% python3 -q
>>> import numpy as np
>>> np.set_printoptions(precision=3, suppress=True, linewidth=100, legacy="1.25")
>>> def rd(a):
...     return np.round(a, 3) + 0
... 
>>> E = np.load("block9.npy")
>>> print(rd(E))
[[ -1.836   6.697   1.899  -5.709  -1.798   4.038   4.33 ]
 [  1.871  -1.257  -7.118  -2.531  -2.861  -0.732  -6.268]
 [  0.596  12.201  10.83   -4.449   1.629   5.033   3.976]
 [ -1.09    0.399  -6.42   -4.708  -3.818   1.272  -0.693]
 [ 10.166  -7.029 -10.643   3.655  -0.614  -6.78  -22.58 ]
 [  0.154   0.224  -5.991  -3.833  -3.215   0.63   -2.715]
 [ -1.939   4.275  -1.509  -5.595  -2.785   3.155   2.999]
 [ -3.663   5.067  -1.341  -6.849  -3.408   4.255   6.139]
 [  6.277  -0.252  -3.353   0.442  -0.101  -2.379 -12.428]
 [  0.872  -1.577  -8.099  -3.198  -3.522  -0.393  -4.927]
 [ -3.706   5.777  -0.381  -6.933  -3.158   4.548   6.641]
 [  1.068  -1.805  -8.308  -3.045  -3.504  -0.572  -5.369]
 [  2.446  -3.973 -10.568  -1.924  -3.596  -2.041  -8.823]
 [  3.294   2.136  -1.654  -1.807  -0.789  -0.084  -6.369]
 [  1.335  -3.117  -9.982  -2.759  -3.865  -1.2    -6.587]
 [ -0.011   2.055  -3.545  -4.089  -2.6     1.411  -1.335]
 [ -6.796  -4.696 -16.546  -8.266  -8.85    1.946   4.949]
 [ -0.878   0.43   -6.262  -4.564  -3.692   1.186  -1.   ]
 [ -4.096   3.961  -3.105  -7.063  -4.067   4.029   6.124]
 [ -0.759   7.567   3.683  -5.031  -0.883   3.876   3.209]
 [ -5.6    10.189   4.708  -8.584  -2.481   7.119  12.271]]
>>> u = np.array([-2, 0])
>>> rd(np.polyval(u, E[2]))
array([ -1.192, -24.401, -21.659,   8.898,  -3.258, -10.066,  -7.952])
>>> rd(np.cross(E[2, :3], E[17, :3]))
array([-81.058,  -5.776,  10.967])
>>> print(rd(np.convolve(E[2], u)))
[ -1.192 -24.401 -21.659   8.898  -3.258 -10.066  -7.952   0.   ]
>>> rd(np.correlate(E[2], E[17], "full"))
array([  -0.596,  -11.498,    1.436,  -30.472, -106.302, -112.249,  -46.814,    0.504,  -59.269,
        -45.058,  -24.166,   -2.709,   -3.491])
>>> vec = np.array([0, 2, 2, -1, -2, 2, -2])
>>> a = np.maximum(E @ vec, 0)
>>> rd(E.T @ a)
array([ -316.695,  1728.827,   536.871, -1388.435,  -399.569,   973.641,   860.318])
>>> np.flatnonzero(a > 1e-9)
array([ 0,  1,  2,  3,  5,  6,  7,  8, 10, 13, 15, 17, 18, 19, 20])
>>> Ac = E - E.mean(axis=0)
>>> vecs = np.linalg.svd(Ac)[2][:3]
>>> out = Ac - Ac @ vecs.T @ vecs
>>> rd(np.cov(Ac @ vecs.T, rowvar=False))
array([[123.992,   0.   ,   0.   ],
       [  0.   ,  38.316,   0.   ],
       [  0.   ,   0.   ,   0.   ]])
>>> rd(np.linalg.norm(out) / np.linalg.norm(Ac))
0.0
>>> rd(np.diag(vecs.T @ vecs))
array([0.393, 0.655, 0.919, 0.107, 0.113, 0.22 , 0.593])
>>> data = np.load("m.npy")
>>> data
array([[ 0.9 , -0.36,  0.12,  0.42, -0.48, -0.12,  0.  ],
       [-0.55,  1.46,  1.38,  0.73,  0.68,  2.82,  0.6 ],
       [ 2.04, -0.63,  0.49,  1.1 , -1.03,  0.14,  0.09],
       [ 0.72, -0.66, -0.34,  0.04, -0.5 , -0.92, -0.18],
       [ 1.68, -1.23, -0.43,  0.34, -1.07, -1.46, -0.27]])
>>> # rank 2
>>> W1 = np.array([[-2, -3, 3, 0],
...     [-2, -3, 2, -3],
...     [0, -2, 1, 2],
...     [3, -3, -3, 2],
...     [1, -1, -2, 1],
...     [-2, 2, 2, -1],
...     [-3, 3, -1, 0]])
>>> coef = np.array([1, 0, 1, 2])
>>> act = np.maximum(data @ W1 + coef, 0)
>>> np.linalg.matrix_rank(act)
3
>>> (act > 0).mean(axis=0)
array([0.6, 0. , 1. , 0.8])
>>> Z = np.array([[4, 0, 3], [-1, 5, 1], [-5, 2, -9], [-3, 4, -2]])
>>> (act @ Z).round(6).argmax(axis=1)
array([1, 1, 1, 1, 1])
>>> W1 @ Z
array([[-20,  -9, -36],
       [ -6, -23, -21],
       [ -9,   0, -15],
       [ 24, -13,  29],
       [ 12,  -5,  18],
       [-17,  10, -20],
       [-10,  13,   3]])
